$ ipython --no-banner

In [1]: import numpy as np

In [2]: np.set_printoptions(precision=1, suppress=True, linewidth=160)

In [3]: m1 = np.loadtxt("data.csv", delimiter=",")

In [4]: m1
Out[4]: 
array([[0.2, 0.3, 0.2],
       [0.3, 0.5, 0.4],
       [0.2, 0.4, 0.4]])

In [5]: # a projection of rank 1

In [6]: np.unique(m1.round(6), axis=0).shape
Out[6]: (3, 3)

In [7]: np.allclose(m1[:-1].T @ np.linalg.lstsq(m1[:-1].T, m1[-1])[0], m1[-1])
Out[7]: True

In [8]: np.abs(np.diag(np.linalg.qr(m1)[1])) > 1e-9
Out[8]: array([ True, False, False])

In [9]: np.linalg.lstsq(m1[:-1].T, m1[-1])[2]
Out[9]: np.int32(1)

In [10]: r = np.linalg.matrix_rank(m1)

In [11]: print(r)
1

In [12]: null = np.linalg.svd(m1)[2][r:].T

In [13]: null.shape
Out[13]: (3, 2)

In [14]: [int(np.linalg.matrix_rank(np.delete(m1, i, axis=0))) for i in range(3)]
Out[14]: [1, 1, 1]

In [15]: [int(np.linalg.matrix_rank(m1[:, :j + 1])) for j in range(3)]
Out[15]: [1, 1, 1]

In [16]: np.allclose(m1 @ null, 0)
Out[16]: True

In [17]: null @ null.T
Out[17]: 
array([[ 0.8, -0.3, -0.2],
       [-0.3,  0.5, -0.4],
       [-0.2, -0.4,  0.6]])

In [18]: J = np.loadtxt("case11.csv", delimiter=",")

In [19]: J
Out[19]: 
array([[  0.,   8.,  -1.,   6.,   2.,  -1.,   2.,   9.,   9.,   0.],
       [ -8.,  -4.,   2.,  -9.,   9.,   9.,   1.,   6.,  -9.,  -7.],
       [  2.,   7.,   8.,   0.,   3.,  -8.,  -7.,  -6.,   5.,  -2.],
       [ -8.,   3.,  -5.,  -7.,   9.,   1.,   0.,   4.,   0.,   8.],
       [  1.,   4.,  -5.,   9.,   9.,  -4.,  -4.,  -1.,  -8.,  -1.],
       [ -8.,   4.,  -5.,  -8.,  -5.,  -4.,  -1.,  -2.,  -1.,   4.],
       [ -8.,   0.,   8.,   2.,  -1.,   1.,   6.,  -2.,  -4.,  -7.],
       [  5.,  -9.,  -3.,   5.,   1.,   2.,   0.,   6.,  -9.,  -2.],
       [ -6.,  -4.,   1.,  -7.,   9.,   8.,   2.,  -4.,  -9.,  -1.],
       [ -5.,  -9.,   0.,  -1.,   9.,  -5.,   3.,   2.,   6.,  -2.],
       [  8.,  12.,  -3.,  15.,  -7., -10.,   1.,   3.,  18.,   7.]])

In [20]: np.linalg.cond(J) > 100
Out[20]: np.True_

In [21]: print(np.linalg.matrix_rank(J, rtol=0.1))
8
